% python3 -q
>>> import numpy as np
>>> from numpy import linalg as LA
>>> np.set_printoptions(suppress=True, linewidth=200)
>>> mat = np.loadtxt("w.csv", delimiter=",")
>>> print(mat)
[[3. 0. 0.]
 [0. 3. 2.]
 [0. 2. 3.]]
>>> evals, V = LA.eig(mat)
>>> print(np.round(np.sort(LA.eigvals(mat @ mat)), 3))
[ 1.  9. 25.]
>>> print(np.round(np.prod(evals), 3))
15.0
>>> print(np.round(mat @ V[:, 0] - evals[0] * V[:, 0], 3) + 0)
[0. 0. 0.]
>>> rng = np.random.default_rng(96079)
>>> idx = rng.permutation(3)
>>> print(idx)
[1 2 0]
>>> Y = mat[idx][:, idx]
>>> print(np.trace(Y))
9.0
>>> print(np.diag(Y))
[3. 3. 3.]
>>> W0 = np.array([[1, -1, 2],
...     [0, 0, 0],
...     [0, 0, 0],
...     [0, 3, 0],
...     [0, 0, 0],
...     [0, 0, 0],
...     [0, 0, 0],
...     [0, 0, 0],
...     [0, 0, 0],
...     [0, 3, 0],
...     [0, 3, 0],
...     [-1, -2, -1],
...     [0, 0, 0],
...     [0, 0, 0],
...     [0, 0, 0],
...     [0, 0, 0],
...     [0, 3, 0]])
>>> cen = W0 - W0.mean(axis=0)
>>> V = LA.svd(cen)[2][:2]
>>> Y = cen - cen @ V.T @ V
>>> print(np.round((cen @ V.T).std(axis=0), 3))
[1.461 0.633]
>>> print(np.round(Y.std(axis=0), 3))
[0.063 0.002 0.039]
>>> print(np.round(np.diag(V.T @ V), 3))
[0.28  0.999 0.721]
>>> print(LA.norm(Y, axis=1).round(6).argmax())
11
>>> print(round(float(LA.norm(Y) / LA.norm(cen)), 3))
0.047
>>> cen = (W0 - W0.mean(axis=0)) / W0.std(axis=0)
>>> print(np.round(cen.std(axis=0), 3))
[1. 1. 1.]
>>> print(np.argwhere(np.abs(cen) > 2))
[[ 0  0]
 [ 0  2]
 [11  0]]
>>> c = LA.lstsq(np.delete(cen, 1, axis=1), cen[:, 1])[0]
>>> print(c.round(3))
[ 1.739 -1.699]
>>> print(round(1 - np.var(cen[:, 1] - np.delete(cen, 1, axis=1) @ c), 3))
0.271
>>> A = np.load("arr.npy")
>>> print(A)
[[0. 0. 2. 4.]
 [0. 0. 3. 2.]
 [2. 3. 0. 0.]
 [4. 2. 0. 0.]]
>>> evals, V = LA.eig(A)
>>> print(round(float(np.prod(evals)), 3))
64.0
>>> print(np.round(A @ V[:, 0] - evals[0] * V[:, 0], 3) + 0)
[0. 0. 0. 0.]
>>> print(np.round(np.sort(LA.eigvals(A.T)), 3))
[-5.562 -1.438  1.438  5.562]
>>> print(np.round(np.sort(LA.eigvals(LA.inv(A))), 3))
[-0.695 -0.18   0.18   0.695]
>>> print(np.round(np.sort(LA.eigvals(A @ A)), 3))
[ 2.069  2.069 30.931 30.931]
>>> Q, R = LA.qr(A)
>>> print(Q.round(3) + 0)
[[ 0.     0.     0.555 -0.832]
 [ 0.     0.     0.832  0.555]
 [-0.447 -0.894  0.     0.   ]
 [-0.894  0.447  0.     0.   ]]
>>> print(np.round(np.trace(Q @ Q.T), 3))
4.0
>>> print(R.round(3))
[[-4.472 -3.13   0.     0.   ]
 [ 0.    -1.789  0.     0.   ]
 [ 0.     0.     3.606  3.883]
 [ 0.     0.     0.    -2.219]]
>>> print(np.round(np.abs(np.diag(R)), 3))
[4.472 1.789 3.606 2.219]
>>> print(np.round(abs(R[0, 0]), 3), round(LA.norm(A[:, 0]), 3))
4.472 4.472
>>> print(np.round(Q.T @ Q, 3) + 0)
[[1. 0. 0. 0.]
 [0. 1. 0. 0.]
 [0. 0. 1. 0.]
 [0. 0. 0. 1.]]
>>> print(np.allclose(R.T @ R, A.T @ A))
True
>>> print(np.round(Q @ R, 3) + 0)
[[0. 0. 2. 4.]
 [0. 0. 3. 2.]
 [2. 3. 0. 0.]
 [4. 2. 0. 0.]]
>>> Y = mat[0, 0] * mat[1:] - np.outer(mat[1:, 0], mat[0])
>>> print(Y)
[[0. 9. 6.]
 [0. 6. 9.]]
>>> print(LA.matrix_rank(Y), LA.matrix_rank(mat))
2 3
>>> print(mat[:, 0] / mat[0, 0])
[1. 0. 0.]
>>> Q, V = LA.qr(A[:, :3])[0], LA.qr(A[:, 3:])[0]
>>> sv = LA.svd(Q.T @ V, compute_uv=False)
>>> print(np.round(np.degrees(np.arccos(sv.clip(0, 1))), 3))
[29.745]
>>> print(round(LA.norm(Q @ Q.T - V @ V.T, 2), 3))
1.0
>>> Y = A / np.sqrt((A ** 2).mean(axis=1, keepdims=True))
>>> print(Y[0].round(3))
[0.    0.    0.894 1.789]
>>> print(A - A.mean(axis=1, keepdims=True))
[[-1.5  -1.5   0.5   2.5 ]
 [-1.25 -1.25  1.75  0.75]
 [ 0.75  1.75 -1.25 -1.25]
 [ 2.5   0.5  -1.5  -1.5 ]]
>>> print(LA.matrix_rank(A - A.mean(axis=1, keepdims=True)))
3
>>> m1 = np.load("a.npy")
>>> print(m1.round(3))
[[-0.46  -0.388  0.732  0.319]
 [-0.276 -0.302 -0.623  0.667]
 [-0.414  0.861  0.072  0.285]
 [ 0.736  0.129  0.264  0.61 ]]
>>> # keeps lengths
>>> print(np.round(LA.det(m1), 3))
-1.0
>>> print(np.round((m1 + m1.T) / 2, 3))
[[-0.46  -0.332  0.159  0.527]
 [-0.332 -0.302  0.119  0.398]
 [ 0.159  0.119  0.072  0.275]
 [ 0.527  0.398  0.275  0.61 ]]
>>> print(round(np.abs(LA.eigvals(m1)).max(), 3))
1.0
>>> print(round(float(np.trace(m1)), 3))
-0.079
>>> print(np.allclose(m1, m1.T))
False
>>> print(np.allclose(m1 @ m1.T, m1.T @ m1))
True
>>> print(np.round(np.sort(np.abs(LA.eigvals(m1))), 3))
[1. 1. 1. 1.]
>>> r0 = np.array([3, 0, 3, 1])
>>> Y = m1 + np.outer(r0, np.eye(4)[3])
>>> print(np.round(LA.det(Y) / LA.det(m1), 3), round(1 + LA.solve(m1, r0)[3], 3))
3.424 3.424
>>> gram = m1.T @ m1
>>> print(np.round(LA.eigvalsh(gram)[::-1], 3))
[1. 1. 1. 1.]
>>> print(LA.matrix_rank(gram))
4
>>> print(np.allclose(gram, gram.T))
True
>>> print(np.round(np.trace(gram), 3), np.round((m1 ** 2).sum(), 3))
4.0 4.0
>>> Q, R = LA.qr(m1)
>>> print(np.round(Q.T @ Q, 3) + 0)
[[1. 0. 0. 0.]
 [0. 1. 0. 0.]
 [0. 0. 1. 0.]
 [0. 0. 0. 1.]]
>>> print(R.round(3) + 0)
[[1. 0. 0. 0.]
 [0. 1. 0. 0.]
 [0. 0. 1. 0.]
 [0. 0. 0. 1.]]
>>> print(Q.round(3))
[[-0.46  -0.388  0.732  0.319]
 [-0.276 -0.302 -0.623  0.667]
 [-0.414  0.861  0.072  0.285]
 [ 0.736  0.129  0.264  0.61 ]]
>>> print(np.round(abs(R[0, 0]), 3), round(float(LA.norm(m1[:, 0])), 3))
1.0 1.0
>>> print(np.allclose(R.T @ R, m1.T @ m1))
True
>>> M = np.loadtxt("block1.csv", delimiter=",")
>>> print(M)
[[  9.298 -13.158  -5.186]
 [ -3.665   9.032  -0.503]
 [ -1.479   5.715   0.215]]
>>> th = np.radians(60)
>>> R = np.eye(3)
>>> R[2, 2] = R[0, 0] = np.cos(th)
>>> R[2, 0], R[0, 2] = -np.sin(th), np.sin(th)
>>> print(R.round(3))
[[ 0.5    0.     0.866]
 [ 0.     1.     0.   ]
 [-0.866  0.     0.5  ]]
>>> Y = M @ R.T
>>> print(np.round(LA.svd(M, compute_uv=False), 3), np.round(LA.svd(Y, compute_uv=False), 3))
[20.   4.   0.8] [20.   4.   0.8]
>>> print(round(LA.det(R), 3), np.trace(R))
1.0 2.0
>>> print(np.allclose(LA.norm(M, axis=1), LA.norm(Y, axis=1)))
True
